$ python -q
>>> import numpy as np
>>> from numpy import linalg as LA
>>> np.set_printoptions(suppress=True, linewidth=200)
>>> rnd = lambda a: np.round(a, 2) + 0
>>> W0 = np.load("test18.npy")
>>> W0
array([[ 0. , -0.5,  2.1,  0.9,  0.3,  0.6,  0.3],
       [ 1. ,  1.2, -0.1, -0.7, -0.4,  1.7,  0.9],
       [-1.5,  0.1,  1.4,  0.3, -1. ,  0.4,  0.5],
       [ 0. , -0.5,  0.8,  0.9,  0.5, -0.8,  0.8],
       [ 3.3,  0. , -3.6, -3.6,  0.3,  2.7,  4.2],
       [-2.6,  0.3, -0.4,  2.8,  0.1,  1.2,  0.1],
       [-0.1, -0.8,  1. , -0.6, -1.6, -0.3,  0.1],
       [ 2. , -0.4,  0.7,  0.1,  1.7,  0.4,  0.2],
       [ 0.9, -0.2,  1.3,  1.5, -1.3, -0.5,  0.8],
       [ 0. , -0.1,  1.2, -0.2,  2.3,  0.3, -0.1],
       [-0.2, -1.9,  0.6, -0.9,  0.8,  0.6, -0.8],
       [ 0.1, -0.2, -0.7, -0.4,  0.6,  0.6, -0.5],
       [-0.1, -0.4, -0.3, -1. ,  1.3, -1.5, -1.2]])
>>> U, sigma, vt = LA.svd(W0, full_matrices=False)
>>> rnd(U.T @ W0 @ vt.T)
array([[8.58, 0.  , 0.  , 0.  , 0.  , 0.  , 0.  ],
       [0.  , 4.77, 0.  , 0.  , 0.  , 0.  , 0.  ],
       [0.  , 0.  , 4.01, 0.  , 0.  , 0.  , 0.  ],
       [0.  , 0.  , 0.  , 3.73, 0.  , 0.  , 0.  ],
       [0.  , 0.  , 0.  , 0.  , 2.79, 0.  , 0.  ],
       [0.  , 0.  , 0.  , 0.  , 0.  , 2.08, 0.  ],
       [0.  , 0.  , 0.  , 0.  , 0.  , 0.  , 1.66]])
>>> rnd(sigma / sigma[0])
array([1.  , 0.56, 0.47, 0.43, 0.32, 0.24, 0.19])
